% ipython --no-banner

In [1]: import numpy as np

In [2]: np.set_printoptions(precision=1, suppress=True, linewidth=200, sign=" ")

In [3]: arr = np.load("case17.npy")

In [4]: arr
Out[4]: 
array([[ 1,  0,  2,  1,  1,  1,  2,  0,  0],
       [ 0,  0,  0,  0,  0,  0,  0,  0,  0],
       [ 2,  0,  4,  2,  2,  2,  4,  0,  0],
       [ 1,  0,  2,  1,  1,  1,  2,  0,  0],
       [ 1,  0,  2,  1,  1,  1,  2,  0,  0],
       [ 1,  0,  2,  1,  1,  1,  2,  0,  0],
       [ 2,  0,  4,  2,  2,  2,  4,  0,  0],
       [ 0,  0,  0,  0,  0,  0,  0,  0,  0],
       [ 0,  0,  0,  0,  0,  0,  0,  0,  0]])

In [5]: # column 3 repeats column 0

In [6]: U, sig, Vt = np.linalg.svd(arr)

In [7]: sig.round(1) + 0
Out[7]: array([ 12.,   0.,   0.,   0.,   0.,   0.,   0.,   0.,   0.])

In [8]: M2 = U[:, :1] @ np.diag(sig[:1]) @ Vt[:1]

In [9]: np.linalg.matrix_rank(M2)
Out[9]: np.int64(1)

In [10]: M2
Out[10]: 
array([[ 1.,  0.,  2.,  1.,  1.,  1.,  2.,  0.,  0.],
       [ 0.,  0.,  0.,  0.,  0.,  0.,  0.,  0.,  0.],
       [ 2.,  0.,  4.,  2.,  2.,  2.,  4.,  0.,  0.],
       [ 1.,  0.,  2.,  1.,  1.,  1.,  2.,  0.,  0.],
       [ 1.,  0.,  2.,  1.,  1.,  1.,  2.,  0.,  0.],
       [ 1.,  0.,  2.,  1.,  1.,  1.,  2.,  0.,  0.],
       [ 2.,  0.,  4.,  2.,  2.,  2.,  4.,  0.,  0.],
       [ 0.,  0.,  0.,  0.,  0.,  0.,  0.,  0.,  0.],
       [ 0.,  0.,  0.,  0.,  0.,  0.,  0.,  0.,  0.]])

In [11]: round(float(np.abs(arr - M2).max()), 1)
Out[11]: 0.0

In [12]: (np.linalg.matrix_power((M2 != 0) + (M2.T != 0) + np.eye(9), 9) > 0).astype(int)
Out[12]: 
array([[ 1,  0,  1,  1,  1,  1,  1,  0,  0],
       [ 0,  1,  0,  0,  0,  0,  0,  0,  0],
       [ 1,  0,  1,  1,  1,  1,  1,  0,  0],
       [ 1,  0,  1,  1,  1,  1,  1,  0,  0],
       [ 1,  0,  1,  1,  1,  1,  1,  0,  0],
       [ 1,  0,  1,  1,  1,  1,  1,  0,  0],
       [ 1,  0,  1,  1,  1,  1,  1,  0,  0],
       [ 0,  0,  0,  0,  0,  0,  0,  1,  0],
       [ 0,  0,  0,  0,  0,  0,  0,  0,  1]])

In [13]: (M2 != 0).astype(int)
Out[13]: 
array([[ 1,  0,  1,  1,  1,  1,  1,  0,  0],
       [ 0,  0,  0,  0,  0,  0,  0,  0,  0],
       [ 1,  0,  1,  1,  1,  1,  1,  0,  0],
       [ 1,  0,  1,  1,  1,  1,  1,  0,  0],
       [ 1,  0,  1,  1,  1,  1,  1,  0,  0],
       [ 1,  0,  1,  1,  1,  1,  1,  0,  0],
       [ 1,  0,  1,  1,  1,  1,  1,  0,  0],
       [ 0,  0,  0,  0,  0,  0,  0,  0,  0],
       [ 0,  0,  0,  0,  0,  0,  0,  0,  0]])

In [14]: arr @ arr
Out[14]: 
array([[ 12,   0,  24,  12,  12,  12,  24,   0,   0],
       [  0,   0,   0,   0,   0,   0,   0,   0,   0],
       [ 24,   0,  48,  24,  24,  24,  48,   0,   0],
       [ 12,   0,  24,  12,  12,  12,  24,   0,   0],
       [ 12,   0,  24,  12,  12,  12,  24,   0,   0],
       [ 12,   0,  24,  12,  12,  12,  24,   0,   0],
       [ 24,   0,  48,  24,  24,  24,  48,   0,   0],
       [  0,   0,   0,   0,   0,   0,   0,   0,   0],
       [  0,   0,   0,   0,   0,   0,   0,   0,   0]])

In [15]: np.round(np.abs(np.linalg.eigvals(arr)).max(), 1)
Out[15]: np.float64(12.0)

In [16]: np.linalg.matrix_power(arr, 3)
Out[16]: 
array([[ 144,    0,  288,  144,  144,  144,  288,    0,    0],
       [   0,    0,    0,    0,    0,    0,    0,    0,    0],
       [ 288,    0,  576,  288,  288,  288,  576,    0,    0],
       [ 144,    0,  288,  144,  144,  144,  288,    0,    0],
       [ 144,    0,  288,  144,  144,  144,  288,    0,    0],
       [ 144,    0,  288,  144,  144,  144,  288,    0,    0],
       [ 288,    0,  576,  288,  288,  288,  576,    0,    0],
       [   0,    0,    0,    0,    0,    0,    0,    0,    0],
       [   0,    0,    0,    0,    0,    0,    0,    0,    0]])

In [17]: (arr + arr.T) / 2
Out[17]: 
array([[ 1.,  0.,  2.,  1.,  1.,  1.,  2.,  0.,  0.],
       [ 0.,  0.,  0.,  0.,  0.,  0.,  0.,  0.,  0.],
       [ 2.,  0.,  4.,  2.,  2.,  2.,  4.,  0.,  0.],
       [ 1.,  0.,  2.,  1.,  1.,  1.,  2.,  0.,  0.],
       [ 1.,  0.,  2.,  1.,  1.,  1.,  2.,  0.,  0.],
       [ 1.,  0.,  2.,  1.,  1.,  1.,  2.,  0.,  0.],
       [ 2.,  0.,  4.,  2.,  2.,  2.,  4.,  0.,  0.],
       [ 0.,  0.,  0.,  0.,  0.,  0.,  0.,  0.,  0.],
       [ 0.,  0.,  0.,  0.,  0.,  0.,  0.,  0.,  0.]])

In [18]: np.trace(arr)
Out[18]: np.int64(12)

In [19]: np.round(np.sort(np.abs(np.linalg.eigvals(arr))), 1) + 0
Out[19]: array([  0.,   0.,   0.,   0.,   0.,   0.,   0.,   0.,  12.])

In [20]: round(np.linalg.det(arr), 1)
Out[20]: np.float64(0.0)

In [21]: (np.linalg.matrix_power((arr != 0) + (arr.T != 0) + np.eye(9), 9) > 0).astype(int)
Out[21]: 
array([[ 1,  0,  1,  1,  1,  1,  1,  0,  0],
       [ 0,  1,  0,  0,  0,  0,  0,  0,  0],
       [ 1,  0,  1,  1,  1,  1,  1,  0,  0],
       [ 1,  0,  1,  1,  1,  1,  1,  0,  0],
       [ 1,  0,  1,  1,  1,  1,  1,  0,  0],
       [ 1,  0,  1,  1,  1,  1,  1,  0,  0],
       [ 1,  0,  1,  1,  1,  1,  1,  0,  0],
       [ 0,  0,  0,  0,  0,  0,  0,  1,  0],
       [ 0,  0,  0,  0,  0,  0,  0,  0,  1]])

In [22]: np.flatnonzero(np.linalg.matrix_power((arr != 0) + (arr.T != 0) + np.eye(9), 9)[8])
Out[22]: array([ 8])

In [23]: np.round(np.sort(np.linalg.eigvals(arr).real), 1) + 0
Out[23]: array([  0.,   0.,   0.,   0.,   0.,   0.,   0.,   0.,  12.])

In [24]: mat = np.load("w.npy")

In [25]: mat
Out[25]: 
array([[ 40,   0,   4,   4,   5,   2],
       [  5,   2,   1,   0,   0,   5],
       [  1,   0,  55,   2,   4,   1],
       [  5,   0,   4,  43,   5,   4],
       [  5,   5,   3,   5,  44,   1],
       [  2,   0,   2,   4,   3,  55]])

In [26]: M2 = np.linalg.inv(mat)

In [27]: round(float(np.linalg.slogdet(mat)[0]), 1)
Out[27]: 1.0

In [28]: M2.round(1) + 0
Out[28]: 
array([[ 0. ,  0. ,  0. ,  0. ,  0. ,  0. ],
       [-0.1,  0.5,  0. ,  0. ,  0. ,  0. ],
       [ 0. ,  0. ,  0. ,  0. ,  0. ,  0. ],
       [ 0. ,  0. ,  0. ,  0. ,  0. ,  0. ],
       [ 0. , -0.1,  0. ,  0. ,  0. ,  0. ],
       [ 0. ,  0. ,  0. ,  0. ,  0. ,  0. ]])

In [29]: np.round(mat @ M2, 1) + 0
Out[29]: 
array([[ 1.,  0.,  0.,  0.,  0.,  0.],
       [ 0.,  1.,  0.,  0.,  0.,  0.],
       [ 0.,  0.,  1.,  0.,  0.,  0.],
       [ 0.,  0.,  0.,  1.,  0.,  0.],
       [ 0.,  0.,  0.,  0.,  1.,  0.],
       [ 0.,  0.,  0.,  0.,  0.,  1.]])

In [30]: np.allclose(M2, mat.T)
Out[30]: False

In [31]: f = np.array([1, 3, 3, 3, -2, 1])

In [32]: M2 = mat + np.outer(f, np.eye(6)[2])

In [33]: np.linalg.matrix_rank(M2 - mat)
Out[33]: np.int64(1)

In [34]: round(float(np.linalg.det(M2) / np.linalg.det(mat)), 1), np.round(1 + np.linalg.solve(mat, f)[2], 1)
Out[34]: (1.1, np.float64(1.1))

In [35]: np.linalg.matrix_rank(np.linalg.inv(M2) - np.linalg.inv(mat), tol=1e-8)
Out[35]: np.int64(1)

In [36]: t = np.radians(135)

In [37]: Rm = np.eye(6)

In [38]: Rm[5, 5] = Rm[1, 1] = np.cos(t)

In [39]: Rm[5, 1], Rm[1, 5] = -np.sin(t), np.sin(t)

In [40]: Rm
Out[40]: 
array([[ 1. ,  0. ,  0. ,  0. ,  0. ,  0. ],
       [ 0. , -0.7,  0. ,  0. ,  0. ,  0.7],
       [ 0. ,  0. ,  1. ,  0. ,  0. ,  0. ],
       [ 0. ,  0. ,  0. ,  1. ,  0. ,  0. ],
       [ 0. ,  0. ,  0. ,  0. ,  1. ,  0. ],
       [ 0. , -0.7,  0. ,  0. ,  0. , -0.7]])

In [41]: M2 = mat @ Rm.T

In [42]: np.linalg.svd(mat, compute_uv=False), np.linalg.svd(M2, compute_uv=False)
Out[42]: 
(array([ 61.9,  53.7,  47.2,  38.5,  36.6,   2.1]),
 array([ 61.9,  53.7,  47.2,  38.5,  36.6,   2.1]))

In [43]: np.abs(M2 - mat).max(axis=0)
Out[43]: array([  0. ,  38.9,   0. ,   0. ,   0. ,  93.9])

In [44]: np.allclose(np.linalg.norm(mat, axis=1), np.linalg.norm(M2, axis=1))
Out[44]: True

In [45]: M2
Out[45]: 
array([[ 40. ,   1.4,   4. ,   4. ,   5. ,  -1.4],
       [  5. ,   2.1,   1. ,   0. ,   0. ,  -4.9],
       [  1. ,   0.7,  55. ,   2. ,   4. ,  -0.7],
       [  5. ,   2.8,   4. ,  43. ,   5. ,  -2.8],
       [  5. ,  -2.8,   3. ,   5. ,  44. ,  -4.2],
       [  2. ,  38.9,   2. ,   4. ,   3. , -38.9]])

In [46]: J = np.loadtxt("layer9.csv", delimiter=",")

In [47]: J.round(1) + 0
Out[47]: 
array([[ 1. ,  0.2,  0. ,  0. ,  0. ,  0. ],
       [ 0.2,  1. ,  0.2,  0. ,  0. ,  0. ],
       [ 0. ,  0.2,  1. ,  0.2,  0. ,  0. ],
       [ 0. ,  0. ,  0.2,  1. ,  0.2,  0. ],
       [ 0. ,  0. ,  0. ,  0.2,  1. ,  0.2],
       [ 0. ,  0. ,  0. ,  0. ,  0.2,  1. ]])

In [48]: ev, vecs = np.linalg.eigh(J)

In [49]: np.round(vecs.T @ vecs, 1) + 0
Out[49]: 
array([[ 1.,  0.,  0.,  0.,  0.,  0.],
       [ 0.,  1.,  0.,  0.,  0.,  0.],
       [ 0.,  0.,  1.,  0.,  0.,  0.],
       [ 0.,  0.,  0.,  1.,  0.,  0.],
       [ 0.,  0.,  0.,  0.,  1.,  0.],
       [ 0.,  0.,  0.,  0.,  0.,  1.]])

In [50]: np.unique(ev.round(6) + 0, return_counts=True)[1]
Out[50]: array([ 1,  1,  1,  1,  1,  1])

In [51]: ev
Out[51]: array([ 0.7,  0.8,  0.9,  1. ,  1.2,  1.4])

In [52]: (ev > 1e-8).sum(), (ev < -1e-8).sum()
Out[52]: (np.int64(6), np.int64(0))

In [53]: np.linalg.eigvalsh(J @ J)
Out[53]: array([ 0.5,  0.6,  0.8,  1.1,  1.5,  2. ])

In [54]: np.linalg.eigvalsh(J + 5 * np.eye(6))
Out[54]: array([ 5.7,  5.8,  5.9,  6. ,  6.2,  6.4])

In [55]: ev.sum(), np.trace(J)
Out[55]: (np.float64(6.0), np.float64(6.0))

In [56]: np.round(vecs.T @ J @ vecs, 1) + 0
Out[56]: 
array([[ 0.7,  0. ,  0. ,  0. ,  0. ,  0. ],
       [ 0. ,  0.8,  0. ,  0. ,  0. ,  0. ],
       [ 0. ,  0. ,  0.9,  0. ,  0. ,  0. ],
       [ 0. ,  0. ,  0. ,  1. ,  0. ,  0. ],
       [ 0. ,  0. ,  0. ,  0. ,  1.2,  0. ],
       [ 0. ,  0. ,  0. ,  0. ,  0. ,  1.4]])

In [57]: M2 = J / np.sqrt((J ** 2).mean(axis=1, keepdims=True))

In [58]: np.round(J - J.mean(axis=1, keepdims=True), 1) + 0
Out[58]: 
array([[ 0.8,  0. , -0.2, -0.2, -0.2, -0.2],
       [ 0. ,  0.8,  0. , -0.2, -0.2, -0.2],
       [-0.2,  0. ,  0.8,  0. , -0.2, -0.2],
       [-0.2, -0.2,  0. ,  0.8,  0. , -0.2],
       [-0.2, -0.2, -0.2,  0. ,  0.8,  0. ],
       [-0.2, -0.2, -0.2, -0.2,  0. ,  0.8]])

In [59]: M2[2].round(1) + 0
Out[59]: array([ 0.1,  0.5,  2.4,  0.5,  0.1,  0. ])

In [60]: np.linalg.matrix_rank(J - J.mean(axis=1, keepdims=True))
Out[60]: np.int64(5)

In [61]: X = np.array([[0.0, 5.0, 0.0, 0.0],
    ...:     [5.0, -8.0, 5.0, 0.0],
    ...:     [0.0, 5.0, 3.0, 5.0],
    ...:     [0.0, 0.0, 5.0, 3.0]])

In [62]: # equal to its transpose

In [63]: ev, vecs = np.linalg.eigh(X)

In [64]: np.abs(vecs[:, -1])
Out[64]: array([ 0.1,  0.3,  0.7,  0.6])

In [65]: np.linalg.eigvalsh(X + 4 * np.eye(4))
Out[65]: array([-8. ,  2.5,  6.5, 13. ])

In [66]: np.round(vecs.T @ X @ vecs, 1) + 0
Out[66]: 
array([[-12. ,   0. ,   0. ,   0. ],
       [  0. ,  -1.5,   0. ,   0. ],
       [  0. ,   0. ,   2.5,   0. ],
       [  0. ,   0. ,   0. ,   9. ]])

In [67]: np.linalg.svd(X, compute_uv=False)
Out[67]: array([ 12. ,   9. ,   2.5,   1.5])

In [68]: np.unique(ev.round(6) + 0, return_counts=True)[1]
Out[68]: array([ 1,  1,  1,  1])

In [69]: ev
Out[69]: array([-12. ,  -1.5,   2.5,   9. ])

In [70]: np.round(vecs @ np.diag(ev) @ vecs.T, 1) + 0
Out[70]: 
array([[ 0.,  5.,  0.,  0.],
       [ 5., -8.,  5.,  0.],
       [ 0.,  5.,  3.,  5.],
       [ 0.,  0.,  5.,  3.]])

In [71]: np.abs(vecs[:, -1]).round(6).argmax()
Out[71]: np.int64(2)

In [72]: ev.sum(), np.trace(X)
Out[72]: (np.float64(-2.0), np.float64(-2.0))

In [73]: np.round(vecs.T @ vecs, 1) + 0
Out[73]: 
array([[ 1.,  0.,  0.,  0.],
       [ 0.,  1.,  0.,  0.],
       [ 0.,  0.,  1.,  0.],
       [ 0.,  0.,  0.,  1.]])

In [74]: q, vecs = np.linalg.qr(X[:, :2])[0], np.linalg.qr(X[:, 2:])[0]

In [75]: sig = np.linalg.svd(q.T @ vecs, compute_uv=False)

In [76]: sig
Out[76]: array([ 0.9,  0.6])

In [77]: round(float(np.linalg.norm(q @ q.T - vecs @ vecs.T, 2)), 1)
Out[77]: 0.8

In [78]: vec = np.array([1, 1, 0, 0])

In [79]: np.sign((X @ vec).round(6))
Out[79]: array([ 1., -1.,  1.,  0.])

In [80]: X * vec
Out[80]: 
array([[ 0.,  5.,  0.,  0.],
       [ 5., -8.,  0.,  0.],
       [ 0.,  5.,  0.,  0.],
       [ 0.,  0.,  0.,  0.]])

In [81]: np.linalg.norm(X @ vec) <= np.linalg.norm(X, 2) * np.linalg.norm(vec) + 1e-9
Out[81]: np.True_

In [82]: X @ np.eye(4)[0]
Out[82]: array([ 0.,  5.,  0.,  0.])

In [83]: X @ vec
Out[83]: array([ 5., -3.,  5.,  0.])

In [84]: vec = np.array([0, 1, 3, 2])

In [85]: rhs = X @ vec

In [86]: rhs
Out[86]: array([  5.,   7.,  24.,  21.])

In [87]: np.linalg.solve(X, 5 * rhs)
Out[87]: array([  0.,   5.,  15.,  10.])

In [88]: np.linalg.solve(X.T, X[0])
Out[88]: array([ 1.,  0.,  0.,  0.])

In [89]: np.linalg.solve(X, rhs + X[:, 0])
Out[89]: array([ 1.,  1.,  3.,  2.])

In [90]: np.linalg.solve(X, X[:, 1])
Out[90]: array([ 0.,  1.,  0.,  0.])

In [91]: vec = np.array([-2, 0, 3, 1])

In [92]: rhs = X @ vec

In [93]: coef, lr = np.zeros(4), 1 / np.linalg.norm(X, 2) ** 2

In [94]: for i in range(12):
    ...:     coef -= lr * X.T @ (X @ coef - rhs)
    ...:     if i % 2 == 0: print(i, round(np.linalg.norm(X @ coef - rhs), 1))
    ...: 
0 11.3
2 5.4
4 4.7
6 4.4
8 4.1
10 3.9

In [95]: round(float(np.linalg.cond(X)), 1)
Out[95]: 8.0

In [96]: A = np.array([[-2, 0, 3, 1, 1, 1, -1, -2],
    ...:     [0, 2, 1, 0, 0, -1, 2, 2],
    ...:     [3, 3, -3, 1, -3, -1, -1, 3]])

In [97]: A
Out[97]: 
array([[-2,  0,  3,  1,  1,  1, -1, -2],
       [ 0,  2,  1,  0,  0, -1,  2,  2],
       [ 3,  3, -3,  1, -3, -1, -1,  3]])

In [98]: rng = np.random.default_rng(511642)

In [99]: M2 = A + rng.integers(-2, 3, (3, 1)) @ rng.integers(-2, 3, (1, 8))

In [100]: M2
Out[100]: 
array([[-4,  4,  7, -3,  3, -1, -3, -2],
       [ 0,  2,  1,  0,  0, -1,  2,  2],
       [ 1,  7,  1, -3, -1, -3, -3,  3]])

In [101]: np.abs(M2 - A).sum(axis=1)
Out[101]: array([ 20,   0,  20])

In [102]: M2 - A
Out[102]: 
array([[-2,  4,  4, -4,  2, -2, -2,  0],
       [ 0,  0,  0,  0,  0,  0,  0,  0],
       [-2,  4,  4, -4,  2, -2, -2,  0]])

In [103]: np.round(np.linalg.svd(M2 - A, compute_uv=False), 1) + 0
Out[103]: array([ 11.3,   0. ,   0. ])

In [104]: np.linalg.matrix_rank(M2 - A, tol=1e-8)
Out[104]: np.int64(1)
